>>> import numpy as np
>>> np.set_printoptions(suppress=True, linewidth=160)
>>> A = np.array([[1, 0, 3, 3],
...     [0, 0, 2, 0],
...     [1, 0, 3, 3],
...     [2, 0, 4, 6],
...     [2, 0, 6, 6],
...     [1, 0, 3, 3],
...     [0, 0, 2, 0],
...     [2, 0, 2, 6],
...     [2, 0, 6, 6],
...     [2, 0, 6, 6]])
>>> left, sig, vt = np.linalg.svd(A)
>>> vecs = vt[:(sig > 1e-8).sum()]
>>> rng = np.random.default_rng(6)
>>> x0 = A[1] + 3 * A[5] + rng.integers(2) * np.eye(4)[3]
>>> x0
array([ 3.,  0., 11.,  9.])
>>> np.round(np.linalg.norm(x0 - vecs.T @ vecs @ x0), 2)
np.float64(0.0)
>>> np.allclose(vecs.T @ vecs @ x0, x0)
True
>>> np.linalg.matrix_rank(np.vstack([A, x0]))
np.int64(2)
>>> np.round(vecs.T @ vecs, 2) + 0
array([[0.1, 0. , 0. , 0.3],
       [0. , 0. , 0. , 0. ],
       [0. , 0. , 1. , 0. ],
       [0.3, 0. , 0. , 0.9]])
>>> F = np.loadtxt("mat.csv", delimiter=",")
>>> F
array([[-1., -2.,  2.,  1., -1.,  0.,  1.,  0.,  2.,  1.],
       [-2., -1., -2.,  2.,  1., -1.,  0.,  1.,  0.,  2.],
       [ 2., -2., -1., -2.,  2.,  1., -1.,  0.,  1.,  0.],
       [ 1.,  2., -2., -1., -2.,  2.,  1., -1.,  0.,  1.],
       [-1.,  1.,  2., -2., -1., -2.,  2.,  1., -1.,  0.],
       [ 0., -1.,  1.,  2., -2., -1., -2.,  2.,  1., -1.],
       [ 1.,  0., -1.,  1.,  2., -2., -1., -2.,  2.,  1.],
       [ 0.,  1.,  0., -1.,  1.,  2., -2., -1., -2.,  2.],
       [ 2.,  0.,  1.,  0., -1.,  1.,  2., -2., -1., -2.],
       [ 1.,  2.,  0.,  1.,  0., -1.,  1.,  2., -2., -1.]])
>>> other = np.array([[0, -3, 1],
...     [0, 2, 1],
...     [0, -1, -3],
...     [-2, 2, -2],
...     [-1, -3, -1],
...     [-1, -3, -2],
...     [1, 1, -1],
...     [3, -2, -2],
...     [-2, 1, 3],
...     [-2, -1, 1]])
>>> np.einsum("ij->j", F)
array([ 3.,  0.,  0.,  1., -1., -1.,  1.,  0.,  0.,  3.])
>>> np.linalg.matrix_rank(np.vstack([F, other.T]))
np.int64(10)
>>> np.einsum("ik,kj->ij", F, other)
array([[ -6.,   4.,  -4.],
       [ -5.,   6.,   0.],
       [ -2., -22.,   7.],
       [ -2.,   3.,  11.],
       [ 14.,   7.,  -4.],
       [  3.,   6.,  -4.],
       [-15.,   4.,  16.],
       [ -6., -13.,  -2.],
       [  2.,   0.,  -5.],
       [ 12.,   2.,  -9.]])
>>> np.vstack([F, other.T]).shape
(13, 10)
>>> u = np.array([0, 1, 3])
>>> np.array([np.convolve(row, u, "same") for row in F])
array([[-1., -5., -4.,  7.,  2., -3.,  1.,  3.,  2.,  7.],
       [-2., -7., -5., -4.,  7.,  2., -3.,  1.,  3.,  2.],
       [ 2.,  4., -7., -5., -4.,  7.,  2., -3.,  1.,  3.],
       [ 1.,  5.,  4., -7., -5., -4.,  7.,  2., -3.,  1.],
       [-1., -2.,  5.,  4., -7., -5., -4.,  7.,  2., -3.],
       [ 0., -1., -2.,  5.,  4., -7., -5., -4.,  7.,  2.],
       [ 1.,  3., -1., -2.,  5.,  4., -7., -5., -4.,  7.],
       [ 0.,  1.,  3., -1., -2.,  5.,  4., -7., -5., -4.],
       [ 2.,  6.,  1.,  3., -1., -2.,  5.,  4., -7., -5.],
       [ 1.,  5.,  6.,  1.,  3., -1., -2.,  5.,  4., -7.]])
>>> np.correlate(F[9], F[7], "full")
array([ 2.,  2., -5., -2., -4.,  2.,  3.,  3., -5., -3.,  1., 12., -1., -7.,  2.,  3., -2., -1.,  0.])
>>> np.polyval(u, F[9])
array([4., 5., 3., 4., 3., 2., 4., 5., 1., 2.])
>>> np.convolve(F[9], u)
array([ 0.,  1.,  5.,  6.,  1.,  3., -1., -2.,  5.,  4., -7., -3.])
>>> print([round(float(np.linalg.det(F[:i, :i])), 2) + 0 for i in range(1, 11)])
[-1.0, -3.0, 27.0, 0.0, -243.0, 729.0, 2376.0, -8385.0, 27221.0, 249623.0]
>>> np.all(np.linalg.eigvalsh(F) > 0)
np.False_
>>> left, sig, vt = np.linalg.svd(A)
>>> sig.round(2) + 0
array([19.49,  3.63,  0.  ,  0.  ])
>>> np.argmax(sig[:-1] / (sig[1:] + 1e-6)) + 1
np.int64(2)
>>> other = left[:, :2] @ np.diag(sig[:2]) @ vt[:2]
>>> print(round(np.linalg.norm(A - other, 2), 2), np.round(sig[2], 2))
0.0 0.0
>>> round(np.abs(A - other).max(), 2)
np.float64(0.0)
>>> np.linalg.matrix_rank(other)
np.int64(2)
>>> np.linalg.matrix_rank(A, rtol=0.05)
np.int64(2)
>>> mat = np.load("test0.npy")
>>> mat.round(2)
array([[-0.1 , -0.43,  0.51,  0.34,  1.97, -0.08,  0.31,  1.42, -1.57, -1.88, -0.5 ,  0.21,  0.82,  0.61],
       [-0.43, -0.47, -0.51, -2.55, -0.01,  0.39,  0.94, -0.32, -0.62,  0.73, -0.4 ,  1.51, -0.34,  0.75],
       [ 0.51, -0.51,  0.38,  1.01, -0.54,  0.87,  0.62, -0.15, -0.39, -0.87,  0.59, -1.15,  0.44,  0.92],
       [ 0.34, -2.55,  1.01,  1.71,  1.16,  0.22, -1.02, -0.7 ,  0.79, -0.18,  0.19,  1.21, -1.08,  0.53],
       [ 1.97, -0.01, -0.54,  1.16, -0.65,  0.38,  0.63,  1.26,  1.42,  0.23, -0.02, -1.71, -0.5 , -0.42],
       [-0.08,  0.39,  0.87,  0.22,  0.38, -0.48,  0.75,  0.53,  0.15, -0.9 , -1.47,  0.51,  0.33, -0.75],
       [ 0.31,  0.94,  0.62, -1.02,  0.63,  0.75,  0.5 ,  0.12,  0.55,  1.99, -0.76, -1.07,  0.73,  0.47],
       [ 1.42, -0.32, -0.15, -0.7 ,  1.26,  0.53,  0.12, -1.17,  0.01, -1.24, -1.33,  0.18, -0.19, -0.98],
       [-1.57, -0.62, -0.39,  0.79,  1.42,  0.15,  0.55,  0.01,  0.77, -0.12, -0.36, -0.69,  0.33,  0.23],
       [-1.88,  0.73, -0.87, -0.18,  0.23, -0.9 ,  1.99, -1.24, -0.12, -1.51,  1.81, -0.42,  0.07,  0.1 ],
       [-0.5 , -0.4 ,  0.59,  0.19, -0.02, -1.47, -0.76, -1.33, -0.36,  1.81,  0.06,  0.58, -1.59, -0.76],
       [ 0.21,  1.51, -1.15,  1.21, -1.71,  0.51, -1.07,  0.18, -0.69, -0.42,  0.58,  1.16,  0.36, -0.71],
       [ 0.82, -0.34,  0.44, -1.08, -0.5 ,  0.33,  0.73, -0.19,  0.33,  0.07, -1.59,  0.36,  0.58,  1.03],
       [ 0.61,  0.75,  0.92,  0.53, -0.42, -0.75,  0.47, -0.98,  0.23,  0.1 , -0.76, -0.71,  1.03,  1.21]])
>>> left, sig, vt = np.linalg.svd(mat)
>>> vecs = vt[:(sig > 1e-8).sum()]
>>> x0 = mat[11] + 3 * mat[12] + rng.integers(2) * np.eye(14)[3]
>>> x0.round(2)
array([ 2.66,  0.49,  0.18, -1.01, -3.2 ,  1.49,  1.11, -0.39,  0.31, -0.21, -4.18,  2.24,  2.11,  2.37])
>>> np.linalg.matrix_rank(np.vstack([mat, x0]))
np.int64(14)
>>> round(float(np.linalg.norm(x0 - vecs.T @ vecs @ x0)), 2)
0.03
>>> np.all(np.linalg.eigvalsh(mat) > 0)
np.False_
>>> np.argsort(-np.linalg.norm(mat, axis=0).round(6), kind="stable")[:3]
array([3, 9, 0])
>>> np.linalg.cond(mat) > 100
np.True_
>>> round(float(np.linalg.norm(mat, 2) / np.linalg.norm(mat)), 2)
0.4
>>> lab = rng.permutation(14)
>>> lab
array([ 6, 10,  8, 11, 13,  4,  2,  1,  9,  3,  0,  5, 12,  7])
>>> other = mat[lab][:, lab]
>>> print(np.allclose(other, mat))
False
>>> round(np.trace(other), 2)
np.float64(2.0)
>>> round(float(np.linalg.det(other)), 2), round(np.linalg.det(mat[lab]), 2)
(0.0, np.float64(-0.0))
>>> np.linalg.lstsq(A[:-1].T, A[-1])[2]
np.int32(2)
>>> np.round(A @ np.linalg.pinv(A) @ A, 2) + 0
array([[1., 0., 3., 3.],
       [0., 0., 2., 0.],
       [1., 0., 3., 3.],
       [2., 0., 4., 6.],
       [2., 0., 6., 6.],
       [1., 0., 3., 3.],
       [0., 0., 2., 0.],
       [2., 0., 2., 6.],
       [2., 0., 6., 6.],
       [2., 0., 6., 6.]])
>>> round(np.trace(np.linalg.pinv(A) @ A), 2)
np.float64(2.0)
>>> np.unique(A.round(6), axis=0).shape
(5, 4)
>>> np.allclose(A[:-1].T @ np.linalg.lstsq(A[:-1].T, A[-1])[0], A[-1])
True
>>> E = np.load("a.npy")
>>> E
array([[-0.42,  0.3 ,  0.06, -1.26, -0.18, -0.3 , -0.18, -0.12, -0.24,  0.36],
       [ 0.77, -0.55, -0.11,  2.31,  0.33,  0.55,  0.33,  0.22,  0.44, -0.66],
       [ 0.35, -0.25, -0.05,  1.05,  0.15,  0.25,  0.15,  0.1 ,  0.2 , -0.3 ],
       [ 0.21, -0.15, -0.03,  0.63,  0.09,  0.15,  0.09,  0.06,  0.12, -0.18],
       [ 0.  ,  0.  ,  0.  ,  0.  ,  0.  ,  0.  ,  0.  ,  0.  ,  0.  ,  0.  ],
       [-0.28,  0.2 ,  0.04, -0.84, -0.12, -0.2 , -0.12, -0.08, -0.16,  0.24],
       [-1.47,  1.05,  0.21, -4.41, -0.63, -1.05, -0.63, -0.42, -0.84,  1.26],
       [-0.28,  0.2 ,  0.04, -0.84, -0.12, -0.2 , -0.12, -0.08, -0.16,  0.24],
       [-0.42,  0.3 ,  0.06, -1.26, -0.18, -0.3 , -0.18, -0.12, -0.24,  0.36],
       [-0.35,  0.25,  0.05, -1.05, -0.15, -0.25, -0.15, -0.1 , -0.2 ,  0.3 ]])
>>> left, sig, vt = np.linalg.svd(E)
>>> np.argmax(sig[:-1] / (sig[1:] + 1e-6)) + 1
np.int64(1)
>>> other = left[:, :1] @ np.diag(sig[:1]) @ vt[:1]
>>> np.round(np.abs(E - other).max(), 2)
np.float64(0.0)
>>> other.round(2)
array([[-0.42,  0.3 ,  0.06, -1.26, -0.18, -0.3 , -0.18, -0.12, -0.24,  0.36],
       [ 0.77, -0.55, -0.11,  2.31,  0.33,  0.55,  0.33,  0.22,  0.44, -0.66],
       [ 0.35, -0.25, -0.05,  1.05,  0.15,  0.25,  0.15,  0.1 ,  0.2 , -0.3 ],
       [ 0.21, -0.15, -0.03,  0.63,  0.09,  0.15,  0.09,  0.06,  0.12, -0.18],
       [ 0.  ,  0.  ,  0.  ,  0.  ,  0.  ,  0.  ,  0.  ,  0.  ,  0.  ,  0.  ],
       [-0.28,  0.2 ,  0.04, -0.84, -0.12, -0.2 , -0.12, -0.08, -0.16,  0.24],
       [-1.47,  1.05,  0.21, -4.41, -0.63, -1.05, -0.63, -0.42, -0.84,  1.26],
       [-0.28,  0.2 ,  0.04, -0.84, -0.12, -0.2 , -0.12, -0.08, -0.16,  0.24],
       [-0.42,  0.3 ,  0.06, -1.26, -0.18, -0.3 , -0.18, -0.12, -0.24,  0.36],
       [-0.35,  0.25,  0.05, -1.05, -0.15, -0.25, -0.15, -0.1 , -0.2 ,  0.3 ]])
>>> rk = np.linalg.matrix_rank(E)
>>> rk
np.int64(1)
>>> N = np.linalg.svd(E)[2][rk:].T
>>> [int(np.linalg.matrix_rank(np.delete(E, i, axis=0))) for i in range(10)]
[1, 1, 1, 1, 1, 1, 1, 1, 1, 1]
>>> data = np.load("w.npy")
>>> print(data)
[[17 10 21 15 12 10 10 18]
 [10  8 12  8  8  8  4 10]
 [21 12 27 18 15 12 15 24]
 [15  8 18 14 10  8  8 15]
 [12  8 15 10  9  8  7 13]
 [10  8 12  8  8  8  4 10]
 [10  4 15  8  7  4 13 15]
 [18 10 24 15 13 10 15 22]]
>>> W1 = np.array([[-1, 2, -2],
...     [-2, 1, -3],
...     [-3, 0, -3],
...     [2, -1, -1],
...     [1, 2, -2],
...     [-3, 1, 1],
...     [0, 2, 1],
...     [1, 3, 1]])
>>> b = np.array([-2, 4, 4])
>>> act = np.maximum(data @ W1 + b, 0)
>>> print((act > 0).astype(int))
[[0 1 0]
 [0 1 0]
 [0 1 0]
 [0 1 0]
 [0 1 0]
 [0 1 0]
 [0 1 0]
 [0 1 0]]
>>> np.linalg.matrix_rank(act)
np.int64(1)
>>> print((act > 0).mean(axis=0))
[0. 1. 0.]
>>> W2 = np.array([[1, 2], [2, 0], [0, 1]])
>>> print(act @ W2)
[[282   0]
 [172   0]
 [368   0]
 [234   0]
 [210   0]
 [172   0]
 [218   0]
 [334   0]]
>>> u, r1 = data[6], data[2]
>>> u @ u
np.int64(864)
>>> u @ r1
np.int64(1515)
>>> p = (u @ r1) / (u @ u) * u
>>> p.round(2)
array([17.53,  7.01, 26.3 , 14.03, 12.27,  7.01, 22.8 , 26.3 ])
>>> round(float((r1 - p) @ u), 2)
-0.0
>>> K = np.load("case13.npy")
>>> K
array([[ 3,  3,  3,  3,  3,  3,  3,  3],
       [ 3,  6,  6,  6,  6,  6,  6,  6],
       [ 3,  6,  9,  9,  9,  9,  9,  9],
       [ 3,  6,  9, 12, 12, 12, 12, 12],
       [ 3,  6,  9, 12, 15, 15, 15, 15],
       [ 3,  6,  9, 12, 15, 18, 18, 18],
       [ 3,  6,  9, 12, 15, 18, 21, 21],
       [ 3,  6,  9, 12, 15, 18, 21, 24]])
>>> vals, vecs = np.linalg.eigh(K)
>>> round(float(vals.sum()), 2), np.trace(K)
(108.0, np.int64(108))
>>> print(np.round(np.linalg.eigvalsh(K @ K), 2))
[   0.6     0.74    1.08    1.89    4.26   14.25  100.29 7760.89]
>>> np.round(vecs @ np.diag(vals) @ vecs.T, 2)
array([[ 3.,  3.,  3.,  3.,  3.,  3.,  3.,  3.],
       [ 3.,  6.,  6.,  6.,  6.,  6.,  6.,  6.],
       [ 3.,  6.,  9.,  9.,  9.,  9.,  9.,  9.],
       [ 3.,  6.,  9., 12., 12., 12., 12., 12.],
       [ 3.,  6.,  9., 12., 15., 15., 15., 15.],
       [ 3.,  6.,  9., 12., 15., 18., 18., 18.],
       [ 3.,  6.,  9., 12., 15., 18., 21., 21.],
       [ 3.,  6.,  9., 12., 15., 18., 21., 24.]])
>>> vals, vecs = np.linalg.eigh(K)
>>> x0 = np.array([-3, 3, -1, 2, 1, -2, -2, 3])
>>> print(np.abs(K).sum(axis=1).max(), round(np.abs(vals).max(), 2))
108 88.1
>>> np.round(np.linalg.eigvalsh(K[1:, 1:]), 2)
array([ 0.79,  0.91,  1.19,  1.81,  3.4 ,  9.48, 87.41])
>>> x0 @ K @ x0
np.int64(99)
>>> np.round(vecs * np.maximum(vals, 0) @ vecs.T, 2)
array([[ 3.,  3.,  3.,  3.,  3.,  3.,  3.,  3.],
       [ 3.,  6.,  6.,  6.,  6.,  6.,  6.,  6.],
       [ 3.,  6.,  9.,  9.,  9.,  9.,  9.,  9.],
       [ 3.,  6.,  9., 12., 12., 12., 12., 12.],
       [ 3.,  6.,  9., 12., 15., 15., 15., 15.],
       [ 3.,  6.,  9., 12., 15., 18., 18., 18.],
       [ 3.,  6.,  9., 12., 15., 18., 21., 21.],
       [ 3.,  6.,  9., 12., 15., 18., 21., 24.]])
>>> J = np.loadtxt("x.csv", delimiter=",")
>>> J
array([[ 1., -2.,  4., -8.],
       [ 1., -1.,  1., -1.],
       [ 1.,  0.,  0.,  0.],
       [ 1.,  1.,  1.,  1.],
       [ 1.,  2.,  4.,  8.],
       [ 1.,  3.,  9., 27.]])
>>> other = J / np.linalg.norm(J, axis=1, keepdims=True)
>>> G = other @ other.T
>>> G[5].round(2)
array([-0.7 , -0.35,  0.03,  0.7 ,  0.98,  1.  ])
>>> np.argwhere(np.triu(np.abs(G) > 0.95, 1))
array([[4, 5]])
>>> (np.abs(G) > 0.9).astype(int)
array([[1, 0, 0, 0, 0, 0],
       [0, 1, 0, 0, 0, 0],
       [0, 0, 1, 0, 0, 0],
       [0, 0, 0, 1, 0, 0],
       [0, 0, 0, 0, 1, 1],
       [0, 0, 0, 0, 1, 1]])
>>> (G - 2 * np.eye(6)).round(6).argmax(axis=1)
array([1, 0, 1, 4, 5, 4])
>>> np.round(np.linalg.norm(other, axis=1), 2)
array([1., 1., 1., 1., 1., 1.])
>>> W0 = np.array([[4, 4, 3, 1, 2, 3, 5, 4, 0, 0, 3, 3, 2, 3],
...     [2, 5, 2, 2, 2, 5, 1, 1, 0, 3, 4, 0, 1, 1],
...     [1, 0, 2, 2, 1, 1, 1, 4, 0, 1, 4, 0, 0, 3],
...     [5, 5, 4, 0, 4, 1, 1, 0, 1, 4, 5, 3, 0, 3],
...     [3, 4, 5, 0, 4, 4, 5, 1, 4, 3, 5, 0, 5, 2],
...     [4, 2, 1, 2, 1, 4, 4, 0, 5, 5, 0, 3, 5, 4],
...     [0, 3, 1, 3, 1, 4, 4, 1, 1, 1, 3, 1, 3, 1],
...     [5, 1, 3, 0, 3, 3, 0, 1, 5, 2, 1, 3, 4, 5],
...     [1, 5, 0, 3, 4, 1, 5, 2, 0, 5, 3, 3, 0, 4],
...     [1, 0, 1, 4, 1, 5, 0, 3, 3, 4, 1, 1, 1, 1],
...     [5, 1, 2, 4, 5, 4, 4, 3, 2, 3, 5, 4, 5, 5],
...     [4, 3, 2, 2, 0, 2, 4, 3, 5, 4, 0, 0, 1, 3],
...     [5, 4, 2, 3, 3, 2, 0, 3, 1, 4, 2, 2, 2, 4]])
>>> W0[-1] = W0[0] + -1 * W0[1]
>>> W0
array([[ 4,  4,  3,  1,  2,  3,  5,  4,  0,  0,  3,  3,  2,  3],
       [ 2,  5,  2,  2,  2,  5,  1,  1,  0,  3,  4,  0,  1,  1],
       [ 1,  0,  2,  2,  1,  1,  1,  4,  0,  1,  4,  0,  0,  3],
       [ 5,  5,  4,  0,  4,  1,  1,  0,  1,  4,  5,  3,  0,  3],
       [ 3,  4,  5,  0,  4,  4,  5,  1,  4,  3,  5,  0,  5,  2],
       [ 4,  2,  1,  2,  1,  4,  4,  0,  5,  5,  0,  3,  5,  4],
       [ 0,  3,  1,  3,  1,  4,  4,  1,  1,  1,  3,  1,  3,  1],
       [ 5,  1,  3,  0,  3,  3,  0,  1,  5,  2,  1,  3,  4,  5],
       [ 1,  5,  0,  3,  4,  1,  5,  2,  0,  5,  3,  3,  0,  4],
       [ 1,  0,  1,  4,  1,  5,  0,  3,  3,  4,  1,  1,  1,  1],
       [ 5,  1,  2,  4,  5,  4,  4,  3,  2,  3,  5,  4,  5,  5],
       [ 4,  3,  2,  2,  0,  2,  4,  3,  5,  4,  0,  0,  1,  3],
       [ 2, -1,  1, -1,  0, -2,  4,  3,  0, -3, -1,  3,  1,  2]])
>>> t3 = np.stack([W0, 3 * W0, W0[::-1]])
>>> np.einsum("bij,cij->bc", t3, t3)
array([[ 1585,  4755,  1015],
       [ 4755, 14265,  3045],
       [ 1015,  3045,  1585]])
